>>> import numpy as np
>>> import numpy.linalg as la
>>> np.set_printoptions(precision=3, suppress=True, linewidth=120, sign=" ")
>>> K = np.load("mat.npy")
>>> print(K)
[[-2 -1  3]
 [-1 -2 -1]
 [ 3 -1 -2]]
>>> rng = np.random.default_rng(49)
>>> z = rng.permutation(3)
>>> out = K[:, z] * rng.choice([-1, 1], 3)
>>> print(out)
[[ 3 -1  2]
 [-1 -2  1]
 [-2 -1 -3]]
>>> left, _, vt = la.svd(K.T @ out)
>>> print(z)
[ 2  1  0]
>>> ev, V = la.eig(K)
>>> print(np.sort(la.eigvals(K.T)))
[-5.    -2.562  1.562]
>>> data = np.load("a.npy")
>>> print(data)
[[ 0  9  4  7]
 [ 0  0  2  4]
 [ 0  0  0 -2]
 [ 0  0  0  0]]
>>> left, s, vt = la.svd(data)
>>> print(s)
[ 12.536   3.489   0.823   0.   ]
>>> out = left[:, :3] @ np.diag(s[:3]) @ vt[:3]
>>> print(round(np.abs(data - out).max(), 3))
0.0
>>> print(out.round(3) + 0)
[[ 0.  9.  4.  7.]
 [ 0.  0.  2.  4.]
 [ 0.  0.  0. -2.]
 [ 0.  0.  0.  0.]]
>>> print(la.matrix_rank(out))
3
>>> def softmax(z):
...     e = np.exp(z - z.max(axis=-1, keepdims=True))
...     return e / e.sum(axis=-1, keepdims=True)
... 
>>> print(softmax(data[3]))
[ 0.25  0.25  0.25  0.25]
>>> print(softmax(10 * data[3]))
[ 0.25  0.25  0.25  0.25]
>>> S = data @ data.T / np.sqrt(4)
>>> print(np.round(softmax(S + np.triu(np.full(S.shape, -np.inf), 1)), 3) + 0)
[[ 1.     0.     0.     0.   ]
 [ 1.     0.     0.     0.   ]
 [ 0.     0.002  0.997  0.   ]
 [ 0.25   0.25   0.25   0.25 ]]
>>> print(softmax(S).round(6).argmax(axis=1))
[ 0  0  2  0]
>>> print(softmax(S)[3] @ data)
[ 0.    2.25  1.5   2.25]
>>> print(np.round(np.trace(la.pinv(data) @ data), 3))
3.0
>>> print(la.lstsq(data[:-1].T, data[-1])[2])
3
>>> print(np.unique(data.round(6), axis=0).shape)
(4, 4)
>>> print(np.round(data @ la.pinv(data) @ data, 3) + 0)
[[ 0.  9.  4.  7.]
 [ 0.  0.  2.  4.]
 [ 0.  0.  0. -2.]
 [ 0.  0.  0.  0.]]
>>> print(np.allclose(data[:-1].T @ la.lstsq(data[:-1].T, data[-1])[0], data[-1]))
True
>>> feats = np.load("data.npy")
>>> print(feats)
[[ 0  1]
 [ 1  0]]
>>> print(np.trace(feats))
0
>>> print(np.sort(np.abs(la.eigvals(feats))))
[ 1.  1.]
>>> print(feats @ feats)
[[ 1  0]
 [ 0  1]]
>>> print(round(np.abs(la.eigvals(feats)).max(), 3))
1.0
>>> print((feats - feats.T) / 2)
[[ 0.  0.]
 [ 0.  0.]]
>>> hat = np.triu(np.array([[1, 0], [-2, -1]]), 1) + np.eye(2)
>>> out = hat @ feats @ la.inv(hat)
>>> print(out)
[[ 0.  1.]
 [ 1.  0.]]
>>> print(np.round(la.det(out), 3))
-1.0
>>> print(np.sort(np.abs(la.eigvals(feats)))[::-1])
[ 1.  1.]
>>> print(feats @ np.ones(2))
[ 1.  1.]
>>> print(la.matrix_power(feats, 100))
[[ 1  0]
 [ 0  1]]
>>> pr = np.eye(2)[0]
>>> for _ in range(6):
...     pr = pr @ feats
...     print(pr.round(3))
... 
[ 0.  1.]
[ 1.  0.]
[ 0.  1.]
[ 1.  0.]
[ 0.  1.]
[ 1.  0.]
>>> r0 = np.array([7, 4, 7, 5]) + 0.5
>>> arr = np.eye(4) - 2 * np.outer(r0, r0) / (r0 @ r0)
>>> print(arr)
[[ 0.31  -0.414 -0.69  -0.506]
 [-0.414  0.752 -0.414 -0.304]
 [-0.69  -0.414  0.31  -0.506]
 [-0.506 -0.304 -0.506  0.629]]
>>> print([round(float(la.det(arr[:i, :i])), 2) + 0 for i in range(1, 5)])
[0.31, 0.06, -0.63, -1.0]
>>> print(np.all(la.eigvalsh(arr) > 0))
False
>>> out = arr + rng.integers(-2, 3, (4, 1)) @ rng.integers(-2, 3, (1, 4))
>>> print(out)
[[-0.69  -0.414  1.31  -0.506]
 [-0.414  0.752 -0.414 -0.304]
 [ 0.31  -0.414 -1.69  -0.506]
 [ 1.494 -0.304 -4.506  0.629]]
>>> print(out - arr)
[[-1.  0.  2.  0.]
 [ 0.  0.  0.  0.]
 [ 1.  0. -2.  0.]
 [ 2.  0. -4.  0.]]
>>> vec = np.array([5, -5, -4, -1])
>>> print([p for p in range(1, 25) if np.allclose(la.matrix_power(arr, p), np.eye(4))])
[2, 4, 6, 8, 10, 12, 14, 16, 18, 20, 22, 24]
>>> print(np.sort(np.abs(np.degrees(np.angle(la.eigvals(arr))))))
[   0.    0.    0.  180.]
>>> print(np.abs(la.eigvals(arr)))
[ 1.  1.  1.  1.]
>>> print(np.kron(np.eye(2, dtype=int), arr))
[[ 0.31  -0.414 -0.69  -0.506  0.    -0.    -0.    -0.   ]
 [-0.414  0.752 -0.414 -0.304 -0.     0.    -0.    -0.   ]
 [-0.69  -0.414  0.31  -0.506 -0.    -0.     0.    -0.   ]
 [-0.506 -0.304 -0.506  0.629 -0.    -0.    -0.     0.   ]
 [ 0.    -0.    -0.    -0.     0.31  -0.414 -0.69  -0.506]
 [-0.     0.    -0.    -0.    -0.414  0.752 -0.414 -0.304]
 [-0.    -0.     0.    -0.    -0.69  -0.414  0.31  -0.506]
 [-0.    -0.    -0.     0.    -0.506 -0.304 -0.506  0.629]]
>>> print(round(la.det(arr.T), 3))
-1.0
>>> print(np.poly(arr))
[ 1. -2.  0.  2. -1.]
